% python3 -q
>>> import numpy as np
>>> np.set_printoptions(precision=3, suppress=True, linewidth=140)
>>> W0 = np.load("case14.npy")
>>> W0
array([[-6.,  6., -3., -1.],
       [ 0.,  6.,  0., -4.],
       [18., -6.,  9., -5.],
       [ 0.,  6.,  0., -4.]])
>>> rank = np.linalg.matrix_rank(W0)
>>> print(rank)
2
>>> null = np.linalg.svd(W0)[2][rank:].T
>>> print(np.allclose(W0 @ null, 0))
True
>>> [int(np.linalg.matrix_rank(W0[:i])) for i in range(1, len(W0) + 1)]
[1, 2, 2, 2]
>>> np.round(W0 @ null, 3) + 0
array([[0., 0.],
       [0., 0.],
       [0., 0.],
       [0., 0.]])
>>> np.argsort(-np.linalg.norm(W0, axis=0).round(6), kind="stable")[:3]
array([0, 1, 2])
>>> [round(float(x), 3) for x in np.linalg.svd(W0, compute_uv=False)[:3]]
[23.06, 10.965, 0.0]
>>> U, sig, Vt = np.linalg.svd(W0)
>>> vecs = Vt[:(sig > 1e-8).sum()]
>>> rng = np.random.default_rng(3274)
>>> vec = W0[1] + 4 * W0[2] + rng.integers(2) * np.eye(4)[2]
>>> print(vec)
[ 72. -18.  37. -24.]
>>> vecs.T @ vecs
array([[ 0.703, -0.162,  0.351, -0.243],
       [-0.162,  0.73 , -0.081, -0.405],
       [ 0.351, -0.081,  0.176, -0.122],
       [-0.243, -0.405, -0.122,  0.392]])
>>> round(np.linalg.norm(vec - vecs.T @ vecs @ vec), 3)
np.float64(0.908)
>>> np.diag(vecs.T @ vecs)
array([0.703, 0.73 , 0.176, 0.392])
>>> np.linalg.matrix_rank(np.vstack([W0, vec]))
np.int64(3)
>>> z = rng.integers(0, 2, 3)
>>> J = np.triu((z[:, None] == z) & (rng.random((3, 3)) < 0.8), 1).astype(int)
>>> J += J.T
>>> J
array([[0, 1, 0],
       [1, 0, 0],
       [0, 0, 0]])
>>> vec = np.array([2, 0, 0])
>>> h1 = np.maximum(J @ vec, 0)
>>> np.tanh(J @ vec)
array([0.   , 0.964, 0.   ])
>>> np.maximum(J @ (3 * vec), 0)
array([0, 6, 0])
>>> J.T @ h1
array([2, 0, 0])
>>> np.flatnonzero(h1 > 1e-9)
array([1])
>>> z = rng.permutation(3)
>>> z
array([0, 1, 2])
>>> B = J[z][:, z]
>>> round(float(np.linalg.det(B)), 3), round(float(np.linalg.det(J[z])), 3)
(0.0, 0.0)
>>> np.diag(B)
array([0, 0, 0])
>>> np.trace(B)
np.int64(0)
>>> (np.linalg.matrix_power((J != 0) + (J.T != 0) + np.eye(3), 3) > 0).astype(int)
array([[1, 1, 0],
       [1, 1, 0],
       [0, 0, 1]])
>>> F = np.load("x.npy")
>>> F
array([[ -1.212,  -2.754,  23.42 ],
       [  2.981,  -7.195,   2.88 ],
       [ -1.163,  -7.846,  -1.373],
       [ -4.376, -20.936, -15.426],
       [ -1.958,   4.323,  -6.935],
       [ -5.626,  -7.304,  16.887],
       [ -3.721,   1.761,  -4.613],
       [ -0.233,  -3.969,  -3.143],
       [ -5.704, -10.671,  13.687],
       [  2.794, -11.985, -27.014],
       [  1.439, -17.372, -30.116],
       [ -0.902,  -3.785,   3.645],
       [ -5.185,   8.154,  19.582],
       [  0.794, -13.964,  18.808],
       [ -2.599,  19.097, -22.79 ],
       [  1.539,   1.991, -31.434],
       [  2.713, -14.269,  17.116],
       [  0.205,   5.036, -14.412],
       [ -3.7  ,   4.763,  24.785],
       [ -4.022,  -2.024,  17.102],
       [ -4.035,  -5.163,  22.648],
       [  8.195, -18.476, -50.685]])
>>> u = np.array([1, -2])
>>> np.cross(W0[1, :3], W0[0, :3])
array([-18.,   0.,  36.])
>>> print(np.convolve(W0[1], u))
[  0.   6. -12.  -4.   8.]
>>> print(np.array([np.convolve(row, u, "same") for row in W0]))
[[ -6.  18. -15.   5.]
 [  0.   6. -12.  -4.]
 [ 18. -42.  21. -23.]
 [  0.   6. -12.  -4.]]
>>> cent = F[[3, 12]].astype(float)
>>> for _ in range(4):
...     z = np.linalg.norm(F[:, None] - cent, axis=-1).argmin(axis=1)
...     cent = np.array([F[z == j].mean(axis=0) for j in range(2)])
... 
>>> z
array([1, 1, 0, 0, 0, 1, 0, 0, 1, 0, 0, 1, 1, 1, 0, 0, 1, 0, 1, 1, 1, 0])
>>> cent[1] - cent[0]
array([-2.184, -0.531, 35.318])
>>> X = np.loadtxt("out19.csv", delimiter=",")
>>> X
array([[ 12.138,   1.799, -12.884],
       [  9.997,   0.956, -14.733],
       [-14.627,  10.279,   0.161],
       [  9.932,   2.546, -15.322],
       [-15.525,  10.907,   2.738],
       [-14.703,   8.795,   3.397],
       [ -8.478,   6.173,  13.166],
       [ 11.435,   0.084, -16.49 ],
       [ 11.897,   2.666, -13.856],
       [-13.464,  10.929,   3.705],
       [-14.82 ,  10.113,   3.077],
       [ 11.154,   1.309, -14.98 ],
       [-12.107,   9.304,   3.504],
       [ 10.403,   1.736, -15.443],
       [-10.926,   6.471,  14.759],
       [ -9.157,   7.046,  13.836],
       [ -9.999,   5.373,  12.566],
       [-13.192,  10.677,   3.364],
       [  8.979,   1.458, -14.326],
       [  8.349,   2.813, -14.237],
       [-13.821,  10.671,   3.473],
       [ 10.257,   2.488, -15.252],
       [-10.027,   9.479,  13.286],
       [ 10.601,   2.484, -14.321]])
>>> z = X[:, 1] > np.median(X[:, 1])
>>> u = X[z].mean(axis=0) - X[~z].mean(axis=0)
>>> np.argsort(-np.abs(u).round(6), kind="stable")
array([0, 2, 1])
>>> u
array([-21.333,   7.094,  18.979])
>>> print(round((((X - X.mean(axis=0)) @ u > 0) == z).mean(), 3))
0.958
>>> z.astype(int)
array([0, 0, 1, 0, 1, 1, 1, 0, 0, 1, 1, 0, 1, 0, 1, 1, 0, 1, 0, 0, 1, 0, 1, 0])
>>> d = np.linalg.norm(X[:, None] - X[None], axis=-1)
>>> np.linalg.matrix_rank(d ** 2)
np.int64(5)
>>> np.unravel_index(d.round(6).argmax(), d.shape)
(np.int64(7), np.int64(14))
>>> np.flatnonzero(d[6] < d.mean() / 2)
array([ 6, 14, 15, 16, 22])
>>> d.mean(axis=1).argmax()
np.int64(14)
>>> d[:5, :5]
array([[ 0.   ,  2.952, 30.959,  3.372, 33.049],
       [ 2.952,  0.   , 30.25 ,  1.697, 32.49 ],
       [30.959, 30.25 ,  0.   , 30.044,  2.8  ],
       [ 3.372,  1.697, 30.044,  0.   , 32.313],
       [33.049, 32.49 ,  2.8  , 32.313,  0.   ]])
>>> np.poly(W0)
array([ 1., -5.,  6.,  0.,  0.])
>>> print(np.einsum("ii->", W0))
5.0
>>> round(float(np.linalg.det(W0.T)), 3)
0.0
>>> np.round(np.linalg.eigvals(W0).sum().real, 3)
np.float64(5.0)
>>> cent = X[[9, 8]].astype(float)
>>> for _ in range(6):
...     z = np.linalg.norm(X[:, None] - cent, axis=-1).argmin(axis=1)
...     cent = np.array([X[z == j].mean(axis=0) for j in range(2)])
... 
>>> z
array([1, 1, 0, 1, 0, 0, 0, 1, 1, 0, 0, 1, 0, 1, 0, 0, 0, 0, 1, 1, 0, 1, 0, 1])
>>> cent[1] - cent[0]
array([ 22.84 ,  -7.091, -21.716])
>>> np.bincount(z)
array([13, 11])
>>> Xs = X - X.mean(axis=1)
Traceback (most recent call last):
  File "<python-input-71>", line 1, in <module>
    Xs = X - X.mean(axis=1)
         ~~^~~~~~~~~~~~~~~~
ValueError: operands could not be broadcast together with shapes (24,3) (24,) 
>>> Xs = X - X.mean(axis=0)
>>> U, sig, Vt = np.linalg.svd(Xs, full_matrices=False)
>>> print(np.abs(Vt[0]).argmax())
0
>>> np.abs(Vt[-1])
array([0.394, 0.912, 0.116])
>>> sig
array([79.226, 20.61 ,  4.491])
>>> mat = np.array([[-3, -2, -1], [0, 1, 2], [3, 4, 5]])
>>> t3 = np.stack([mat, -1 * mat, mat[::-1]])
>>> np.linalg.det(t3)
array([0., 0., 0.])
>>> np.linalg.norm(t3, axis=(1, 2))
array([8.307, 8.307, 8.307])
>>> t3.shape
(3, 3, 3)
>>> z = rng.permutation(3)
>>> z
array([1, 0, 2])
>>> B = mat[z][:, z]
>>> print(np.allclose(B, mat))
False
>>> np.trace(B)
np.int64(3)
>>> round(float(np.linalg.det(B)), 3), round(float(np.linalg.det(mat[z])), 3)
(0.0, 0.0)
>>> print(round(np.trace(np.linalg.pinv(mat) @ mat), 3))
2.0
>>> try:
...     np.linalg.inv(mat)
... except np.linalg.LinAlgError as e:
...     print("failed:", e)
... 
failed: Singular matrix
>>> A = np.load("a.npy")
>>> A
array([[13.,  8.],
       [ 8.,  1.]])
>>> t3 = np.stack([A, 4 * A, A[::-1]])
>>> (t3 @ A.T).shape
(3, 2, 2)
>>> t3.shape
(3, 2, 2)
>>> np.einsum("bij,cij->bc", t3, t3)
array([[ 298., 1192.,  224.],
       [1192., 4768.,  896.],
       [ 224.,  896.,  298.]])
>>> print(np.linalg.norm(t3, axis=(1, 2)))
[17.263 69.051 17.263]
>>> M = np.load("arr.npy")
>>> print(M)
[[-2.685 -2.868]
 [ 1.575  2.093]
 [ 4.742  4.492]
 [-3.016 -2.731]]
>>> B = np.array([[3, 0], [3, 1]])
>>> cent = np.kron(B, M)
>>> cent.shape
(8, 4)
>>> Q, r_ = np.linalg.qr(M)
>>> print(Q)
[[-0.418  0.351]
 [ 0.245 -0.831]
 [ 0.738  0.251]
 [-0.469 -0.351]]
>>> r_
array([[ 6.424,  6.31 ],
       [ 0.   , -0.658]])
>>> print(Q.shape, r_.shape)
(4, 2) (2, 2)
>>> np.allclose(r_.T @ r_, M.T @ M)
True
>>> m1 = np.loadtxt("data.csv", delimiter=",")
>>> m1
array([[0.571, 0.   , 0.429],
       [0.333, 0.667, 0.   ],
       [0.6  , 0.   , 0.4  ]])
>>> B = np.array([[-2, 2], [-1, -1], [0, 1]])
>>> B.T @ m1.T
array([[-1.142, -1.333, -1.2  ],
       [ 1.571, -0.001,  1.6  ]])
>>> np.einsum("ij,ij->i", m1, m1)
array([0.51 , 0.556, 0.52 ])
>>> np.einsum("ij->j", m1)
array([1.504, 0.667, 0.829])
>>> np.einsum("ik,kj->ji", m1, B)
array([[-1.142, -1.333, -1.2  ],
       [ 1.571, -0.001,  1.6  ]])
>>> print(m1 @ B)
[[-1.142  1.571]
 [-1.333 -0.001]
 [-1.2    1.6  ]]
>>> np.vstack([m1, B.T]).shape
(5, 3)
>>> np.linalg.matrix_rank(m1 @ B)
np.int64(2)
>>> print(np.linalg.matrix_rank(np.vstack([m1, B.T])))
3
>>> m1.sum(axis=1)
array([1., 1., 1.])
>>> np.round(np.linalg.matrix_power(m1, 100), 3) + 0
array([[0.583, 0.   , 0.417],
       [0.583, 0.   , 0.417],
       [0.583, 0.   , 0.417]])
>>> pr = np.eye(3)[2]
>>> for _ in range(5):
...     pr = pr @ m1
...     print(pr.round(3))
... 
[0.6 0.  0.4]
[0.583 0.    0.417]
[0.583 0.    0.417]
[0.583 0.    0.417]
[0.583 0.    0.417]
